>>> import numpy as np
>>> np.set_printoptions(precision=2, suppress=True, linewidth=160, floatmode="fixed")
>>> C = np.array([[1.0, -0.7, 1.3], [0.8, 0.9, 0.5]])
>>> rng = np.random.default_rng(9050)
>>> X = np.array([[-1, 0],
...     [3, 1],
...     [1, -3],
...     [3, 2],
...     [-1, -1],
...     [-1, -2],
...     [1, 3],
...     [-3, -3],
...     [1, 0],
...     [2, -3],
...     [3, -3],
...     [0, 2],
...     [3, 0],
...     [2, 3],
...     [-3, 0],
...     [-2, 1]]) @ C + 0.3 * rng.normal(size=(16, 3))
>>> X
array([[-0.94,  0.52, -1.08],
       [ 3.57, -0.85,  4.26],
       [-1.67, -3.43,  0.35],
       [ 4.93,  0.06,  5.09],
       [-2.00, -0.37, -1.56],
       [-2.69, -1.14, -1.91],
       [ 3.45,  2.20,  2.49],
       [-5.78, -0.72, -5.59],
       [ 0.99, -1.03,  1.63],
       [ 0.52, -3.96,  0.98],
       [ 0.58, -4.49,  2.22],
       [ 1.09,  1.84,  1.00],
       [ 3.11, -2.36,  3.32],
       [ 4.55,  0.87,  4.29],
       [-3.00,  2.30, -4.35],
       [-1.18,  2.23, -2.06]])
>>> Y = np.c_[X[:, :1] @ np.array([[-1]]), np.array([-4, 0, -1, -3, -5, -3, -3, 0, 1, 1, 4, -1, 2, -5, 5, 2])]
>>> Y
array([[ 0.94, -4.00],
       [-3.57,  0.00],
       [ 1.67, -1.00],
       [-4.93, -3.00],
       [ 2.00, -5.00],
       [ 2.69, -3.00],
       [-3.45, -3.00],
       [ 5.78,  0.00],
       [-0.99,  1.00],
       [-0.52,  1.00],
       [-0.58,  4.00],
       [-1.09, -1.00],
       [-3.11,  2.00],
       [-4.55, -5.00],
       [ 3.00,  5.00],
       [ 1.18,  2.00]])
>>> np.linalg.norm(np.linalg.qr(X)[0].T @ Y, axis=0) ** 2 / ((Y ** 2).sum(axis=0) + 1e-12)
array([1.00, 0.27])
>>> np.round(np.linalg.norm(Y - X @ np.linalg.lstsq(X, Y)[0], axis=0), 2) + 0
array([ 0.00, 10.35])
>>> mat = np.loadtxt("a.csv", delimiter=",")
>>> mat
array([[-3.00,  1.00,  0.00,  0.00],
       [ 0.00, -3.00,  1.00,  0.00],
       [ 0.00,  0.00, -3.00,  1.00],
       [ 0.00,  0.00,  0.00, -3.00]])
>>> # triangular, det is the product of the diagonal
>>> Y = mat + rng.integers(-2, 3, (4, 3)) @ rng.integers(-2, 3, (3, 4))
>>> Y
array([[-6.00,  2.00,  0.00,  2.00],
       [-1.00,  0.00, -1.00,  2.00],
       [-1.00,  1.00, -3.00,  1.00],
       [ 1.00,  3.00, -4.00,  1.00]])
>>> np.abs(Y - mat).sum(axis=1)
array([ 6.00,  8.00,  2.00, 12.00])
>>> W0 = np.array([[0.3, -0.1, 1.7],
...     [-0.1, -1.5, -1.8],
...     [0.4, 1.0, -0.3],
...     [-1.4, 0.8, 0.8],
...     [-0.1, -1.8, 0.5]])
>>> W0[:, 1] *= 3
>>> W0
array([[ 0.30, -0.30,  1.70],
       [-0.10, -4.50, -1.80],
       [ 0.40,  3.00, -0.30],
       [-1.40,  2.40,  0.80],
       [-0.10, -5.40,  0.50]])
>>> # column 1 dominates
>>> np.zeros(5, 3)
Traceback (most recent call last):
  File "<python-input-20>", line 1, in <module>
    np.zeros(5, 3)
    ~~~~~~~~^^^^^^
TypeError: Cannot interpret '3' as a data type
>>> np.linalg.matrix_rank(W0)
np.int64(3)
>>> np.linalg.rank(W0)
Traceback (most recent call last):
  File "<python-input-22>", line 1, in <module>
    np.linalg.rank(W0)
    ^^^^^^^^^^^^^^
AttributeError: module 'numpy.linalg' has no attribute 'rank'
>>> print(np.linalg.svd(W0, compute_uv=False))
[8.06 2.56 1.47]
>>> W0.sum(axis=0)
array([-0.90, -4.80,  0.90])
>>> np.abs(W0).max()
np.float64(5.4)
>>> print(W0 - W0[0])
[[ 0.00  0.00  0.00]
 [-0.40 -4.20 -3.50]
 [ 0.10  3.30 -2.00]
 [-1.70  2.70 -0.90]
 [-0.40 -5.10 -1.20]]
>>> W0[5]
Traceback (most recent call last):
  File "<python-input-27>", line 1, in <module>
    W0[5]
    ~~^^^
IndexError: index 5 is out of bounds for axis 0 with size 5
>>> round(float(np.linalg.norm(W0)), 2)
8.58
>>> W0[:, 3]
Traceback (most recent call last):
  File "<python-input-29>", line 1, in <module>
    W0[:, 3]
    ~~^^^^^^
IndexError: index 3 is out of bounds for axis 1 with size 3
>>> blk = np.stack([W0, -2 * W0, W0[::-1]])
>>> np.linalg.matrix_rank(blk)
array([3, 3, 3])
>>> print(np.einsum("bij,cij->bc", blk, blk))
[[  73.60 -147.20  -10.07]
 [-147.20  294.40   20.14]
 [ -10.07   20.14   73.60]]
>>> blk.shape
(3, 5, 3)
>>> np.linalg.matrix_rank(blk.reshape(3, -1))
np.int64(2)
>>> (blk @ W0.T).shape
(3, 5, 5)
>>> x = np.array([-1, 2, -2])
>>> target = W0 @ x
>>> target
array([ -4.30,  -5.30,   6.20,   4.60, -11.70])
>>> np.round(np.linalg.pinv(W0) @ W0, 2) + 0
array([[1.00, 0.00, 0.00],
       [0.00, 1.00, 0.00],
       [0.00, 0.00, 1.00]])
>>> try:
...     np.linalg.solve(W0, target)
... except np.linalg.LinAlgError as e:
...     print(repr(e))
... 
LinAlgError('Last 2 dimensions of the array must be square')
>>> np.linalg.solve(W0.T @ W0, W0.T @ target)
array([-1.00,  2.00, -2.00])
>>> target = target + 0.05 * rng.normal(size=5)
>>> target
array([ -4.35,  -5.33,   6.18,   4.60, -11.68])
>>> coef, *_ = np.linalg.lstsq(W0, target)
>>> round(float(np.linalg.norm(target - W0 @ coef)), 2)
0.06
>>> coef
array([-1.01,  2.00, -2.00])
>>> np.round(W0.T @ (target - W0 @ coef), 2) + 0
array([0.00, 0.00, 0.00])
>>> W1 = np.array([[-2, 7, 9, 5], [1, 4, 3, 8], [6, -8, 0, -8]])
>>> coef = np.array([-3, 1, 2, 3])
>>> act = np.maximum(W0 @ W1 + coef, 0)
>>> np.linalg.matrix_rank(act)
np.int64(3)
>>> act
array([[ 6.30,  0.00,  3.80,  0.00],
       [ 0.00,  0.00,  0.00,  0.00],
       [ 0.00, 18.20, 14.60, 31.40],
       [ 7.00,  0.00,  0.00,  8.80],
       [ 0.00,  0.00,  0.00,  0.00]])
>>> (act > 0).astype(int)
array([[1, 0, 1, 0],
       [0, 0, 0, 0],
       [0, 1, 1, 1],
       [1, 0, 0, 1],
       [0, 0, 0, 0]])
>>> C = np.array([[0, 2, 2], [2, 2, 2], [0, 2, 2], [2, 2, 0]])
>>> print(W1 @ C)
[[ 24  38  28]
 [ 24  32  16]
 [-32 -20  -4]]
>>> act @ C
array([[  0.00,  20.20,  20.20],
       [  0.00,   0.00,   0.00],
       [ 99.20, 128.40,  65.60],
       [ 17.60,  31.60,  14.00],
       [  0.00,   0.00,   0.00]])
>>> (act @ C).round(6).argmax(axis=1)
array([1, 0, 1, 1, 0])
>>> P = W0 @ np.linalg.solve(W0.T @ W0, W0.T)
>>> P @ W0[:, 2]
array([ 1.70, -1.80, -0.30,  0.80,  0.50])
>>> np.round(np.linalg.eigvalsh(P), 2) + 0
array([0.00, 0.00, 1.00, 1.00, 1.00])
>>> np.diag(P)
array([0.54, 0.65, 0.27, 0.93, 0.61])
>>> P
array([[ 0.54, -0.40, -0.08, -0.11,  0.26],
       [-0.40,  0.65, -0.14, -0.11,  0.19],
       [-0.08, -0.14,  0.27, -0.19, -0.36],
       [-0.11, -0.11, -0.19,  0.93, -0.03],
       [ 0.26,  0.19, -0.36, -0.03,  0.61]])
>>> np.allclose(P @ P, P)
True
>>> A = np.loadtxt("mat.csv", delimiter=",")
>>> A
array([[ 5.00, 15.00,  5.00],
       [ 5.00, 15.00,  5.00],
       [ 3.00,  9.00,  3.00]])
>>> # column 2 repeats column 0
>>> x = np.array([0, -2, 0])
>>> print(A @ (2 * x))
[-60.00 -60.00 -36.00]
>>> A @ np.eye(3)[0]
array([5.00, 5.00, 3.00])
>>> (A * x).sum(axis=1)
array([-30.00, -30.00, -18.00])
>>> (A @ x).argmax()
np.int64(2)
>>> m1 = np.load("test12.npy")
>>> print(m1)
[[ 0  1  1  0  0]
 [ 0 -2  0  0  1]
 [ 0 -2  0  0  0]
 [-1  0  0 -2  0]
 [ 1 -1  0  0  0]
 [ 0  0  0  0  0]]
>>> P = m1 @ np.linalg.solve(m1.T @ m1, m1.T)
>>> P.round(2) + 0
array([[1.00, 0.00, 0.00, 0.00, 0.00, 0.00],
       [0.00, 1.00, 0.00, 0.00, 0.00, 0.00],
       [0.00, 0.00, 1.00, 0.00, 0.00, 0.00],
       [0.00, 0.00, 0.00, 1.00, 0.00, 0.00],
       [0.00, 0.00, 0.00, 0.00, 1.00, 0.00],
       [0.00, 0.00, 0.00, 0.00, 0.00, 0.00]])
>>> np.trace(P)
np.float64(5.0)
>>> np.linalg.eigvalsh(P)
array([0.00, 1.00, 1.00, 1.00, 1.00, 1.00])
>>> x = np.array([1, 1, 2, 1, -2])
>>> target = m1 @ x
>>> target
array([ 3, -4, -2, -3,  0,  0])
>>> np.linalg.lstsq(m1, target)[0]
array([ 1.00,  1.00,  2.00,  1.00, -2.00])
>>> try:
...     np.linalg.solve(m1, target)
... except np.linalg.LinAlgError as e:
...     print("failed:", e)
... 
failed: Last 2 dimensions of the array must be square
>>> np.round(np.linalg.pinv(m1) @ m1, 2) + 0
array([[1.00, 0.00, 0.00, 0.00, 0.00],
       [0.00, 1.00, 0.00, 0.00, 0.00],
       [0.00, 0.00, 1.00, 0.00, 0.00],
       [0.00, 0.00, 0.00, 1.00, 0.00],
       [0.00, 0.00, 0.00, 0.00, 1.00]])
>>> target = target + 0.1 * rng.normal(size=6)
>>> target
array([ 2.86, -4.05, -1.91, -2.94, -0.06,  0.04])
>>> coef, *_ = np.linalg.lstsq(m1, target)
>>> round(np.linalg.norm(target - m1 @ coef), 2)
np.float64(0.04)
